>>> import numpy as np
>>> np.set_printoptions(precision=1, suppress=True, linewidth=140, floatmode="fixed")
>>> def tidy(a):
...     return np.round(a, 1) + 0
... 
>>> J = np.loadtxt("mat.csv", delimiter=",")
>>> print(J)
[[  2.0  -3.9  -6.7  -0.1   7.5  -4.0  -5.6   3.9   1.4   5.9]
 [ -0.4  -3.7  -1.9  -0.5   3.3  -6.8  -2.6   3.3   0.6  -0.4]
 [ -6.3  -0.1   0.4   8.4  -0.3  -3.1 -12.5   3.7  -0.9   5.7]
 [ -0.2  -1.9  -4.3  -0.5   2.7  -1.9  -4.8   3.7   0.8  -0.5]
 [  5.9  -5.8   2.9  -5.3  -4.2   7.0   9.2  -1.3  -2.1  -2.8]
 [ -1.0   3.1   9.5  -2.9 -12.2   3.0   7.8  -7.5   0.7  -8.3]
 [  2.3  -3.1   2.8   4.0  -2.4   2.3  -1.3  -0.8  -0.1   4.4]
 [ -6.8  -0.6  -5.6   2.8   3.8  -8.4 -12.5   3.7  -1.5  -0.5]
 [ -3.4  -4.7  -4.4  -2.7   0.4  -9.5  -4.3   3.2   3.1  -6.0]
 [ -0.5   4.5   7.6   3.0  -6.6   6.6   4.8  -2.1  -3.0   1.3]
 [  1.2   1.9   5.9  -2.6 -10.0   6.7   8.6  -6.0  -2.8  -6.9]
 [ -3.6  -8.1 -12.9  -5.0   7.8 -10.5 -11.8   8.1   2.2  -2.8]
 [ -4.2   4.8  -1.1  -0.2  -2.1  -1.3  -2.6  -3.8   0.8  -2.6]
 [ -5.0  -1.0 -11.7   2.7  12.6 -14.3 -11.5   5.7   3.4   7.1]
 [ -7.8   6.4  -3.0   1.5   3.0  -6.4  -7.3   1.9  -0.7  -3.5]
 [ 10.9  -6.3  -1.8  -9.6   2.4   4.6  14.4  -2.5   2.9  -0.5]
 [  0.7  -1.4   1.8  -1.2  -2.8   2.9   0.7  -0.9  -1.7  -1.0]
 [  3.0  -2.9   1.9  -2.4  -4.6   5.1   4.1  -4.5  -1.3  -1.5]
 [  0.3   2.6   4.4  -2.8  -3.7   0.6   8.2   1.2   1.5  -3.3]]
>>> x = np.array([2, 1, 0, 2, 3, 0, 0, 2, 1, 0])
>>> rhs = J @ x
>>> print(tidy(rhs))
[ 31.6  11.6   9.7  13.0 -21.9 -55.6   0.6   8.7  -6.2 -17.5 -45.7  16.5 -17.1  47.0   5.9   1.4 -14.3 -25.8  -9.6]
>>> print(tidy(np.linalg.lstsq(J, rhs)[0]))
[2.0 1.0 0.0 2.0 3.0 0.0 0.0 2.0 1.0 0.0]
>>> print(tidy(np.linalg.pinv(J) @ J))
[[1.0 0.0 0.0 0.0 0.0 0.0 0.0 0.0 0.0 0.0]
 [0.0 1.0 0.0 0.0 0.0 0.0 0.0 0.0 0.0 0.0]
 [0.0 0.0 1.0 0.0 0.0 0.0 0.0 0.0 0.0 0.0]
 [0.0 0.0 0.0 1.0 0.0 0.0 0.0 0.0 0.0 0.0]
 [0.0 0.0 0.0 0.0 1.0 0.0 0.0 0.0 0.0 0.0]
 [0.0 0.0 0.0 0.0 0.0 1.0 0.0 0.0 0.0 0.0]
 [0.0 0.0 0.0 0.0 0.0 0.0 1.0 0.0 0.0 0.0]
 [0.0 0.0 0.0 0.0 0.0 0.0 0.0 1.0 0.0 0.0]
 [0.0 0.0 0.0 0.0 0.0 0.0 0.0 0.0 1.0 0.0]
 [0.0 0.0 0.0 0.0 0.0 0.0 0.0 0.0 0.0 1.0]]
>>> rng = np.random.default_rng(8782)
>>> rhs = rhs + 0.1 * rng.normal(size=19)
>>> print(tidy(rhs))
[ 31.5  11.6   9.7  13.0 -21.8 -55.6   0.7   8.7  -6.3 -17.6 -45.7  16.5 -17.0  46.9   5.9   1.6 -14.2 -25.7  -9.6]
>>> coef, *_ = np.linalg.lstsq(J, rhs)
>>> print(tidy(np.linalg.norm(rhs - J @ coef)))
0.3
>>> print(tidy(coef))
[2.0 1.0 0.0 2.0 3.0 0.0 0.0 2.0 1.0 0.0]
>>> mat = np.load("w.npy")
>>> print(mat)
[[-0.9  0.8 -0.6 -0.9 -0.9  0.1]
 [-1.0  0.4 -0.9 -0.9 -0.9  0.3]
 [ 0.8 -0.7  0.7  0.9  1.0 -0.8]
 [ 0.1  0.2 -0.5  0.2 -0.2  0.1]
 [ 0.4 -0.7  0.1 -0.2  0.4  0.6]
 [ 0.8 -0.5  1.0  0.9  0.9 -0.9]
 [-0.9 -0.3 -0.9 -0.9 -0.7  0.6]
 [ 0.9  0.5  1.0  0.9  0.6 -0.4]
 [-0.6 -0.6 -1.0 -0.9 -0.8  1.0]
 [-1.0  0.9 -1.0 -1.0 -1.0  1.0]
 [-1.0  0.8 -0.9 -0.9 -1.0  0.7]
 [-0.1  1.0  0.8  0.9 -1.0 -0.5]
 [-0.8 -0.2 -0.9 -0.9 -0.8  0.8]
 [ 1.0  0.9  1.0  1.0  0.7 -0.9]
 [-0.9  0.0 -0.9 -0.9 -0.8  0.7]
 [-1.0  0.9 -1.0 -1.0 -1.0  1.0]
 [-1.0  1.0 -1.0 -1.0 -1.0  0.9]
 [ 0.8 -0.9  0.9  0.6  1.0 -0.6]
 [ 0.8 -0.7  1.0  0.4  0.8  0.0]
 [ 0.6  0.1  0.9  0.5  0.4 -0.3]
 [-1.0  1.0 -1.0 -1.0 -1.0  1.0]
 [ 0.0 -1.0 -1.0 -0.6  0.9  0.4]
 [ 1.0 -1.0  0.8  0.8  1.0 -0.5]
 [ 0.4  0.8 -0.5  0.8 -0.3 -0.3]
 [ 0.9 -0.7  0.7  0.9  1.0 -0.9]
 [ 0.2  0.3  0.9  0.4  0.3 -0.7]
 [ 0.2  0.9  1.0  0.8 -0.1 -0.9]
 [ 0.3 -0.9 -0.3 -0.4  0.7  0.6]
 [ 0.9  0.0  0.9  0.9  0.9 -0.6]
 [-1.0 -0.6 -1.0 -1.0 -0.9  0.9]
 [ 0.5 -1.0 -0.4  0.1  1.0 -0.6]
 [ 1.0 -0.8  1.0  1.0  1.0 -0.9]
 [-0.9 -0.6 -1.0 -1.0 -0.8  0.9]
 [-1.0 -0.4 -0.7 -0.9 -0.5  0.0]
 [ 0.1 -1.0  0.1 -0.4  1.0 -0.6]
 [-0.9  0.0 -1.0 -1.0 -0.9  0.9]
 [-0.6 -0.4 -0.7 -0.8 -0.4  0.6]
 [ 0.1  0.9  0.5  0.7 -0.4 -0.7]
 [ 0.8  0.1 -0.7  0.8  0.5 -0.1]]
>>> # rows 9 and 15 are equal
>>> M2 = np.c_[J[:, :4] @ np.array([[3, 4, 1, 8], [-9, -7, -7, 1], [-1, 2, -5, 2], [-1, -8, 6, 0]]), np.array([4, 4, 3, 2, 0, 4, 2, 2, 4, 2, 2, 1, 0, 5, 3, 5, 5, 5, 2])]
>>> print(tidy(M2))
[[ 47.9  22.7  62.2  -1.3   4.0]
 [ 34.5  24.5  32.0 -10.7   4.0]
 [-26.8 -90.9  42.8 -49.7   3.0]
 [ 21.3   7.9  31.6 -12.1   2.0]
 [ 72.3 112.4   0.2  47.2   0.0]
 [-37.5  16.5 -87.6  14.1   4.0]
 [ 28.0   4.5  34.0  20.9   2.0]
 [-12.2 -56.6  42.2 -66.2   2.0]
 [ 39.2  32.1  35.3 -40.7   4.0]
 [-52.6 -42.3 -52.0  15.7   2.0]
 [-16.8  24.1 -57.2  23.3   2.0]
 [ 80.0  56.5  87.6 -62.7   1.0]
 [-54.5 -51.0 -33.5 -31.0   0.0]
 [  3.0 -58.0  76.7 -64.4   5.0]
 [-79.5 -94.0 -28.6 -62.0   3.0]
 [100.8 160.9   6.4  77.3   5.0]
 [ 14.1  25.8  -5.7   7.8   5.0]
 [ 35.6  55.3  -0.6  24.9   5.0]
 [-24.1  14.2 -56.7  13.8   2.0]]
>>> print(tidy(np.linalg.lstsq(J, M2[:, 0])[0]))
[ 3.0 -9.0 -1.0 -1.0  0.0  0.0  0.0  0.0  0.0  0.0]
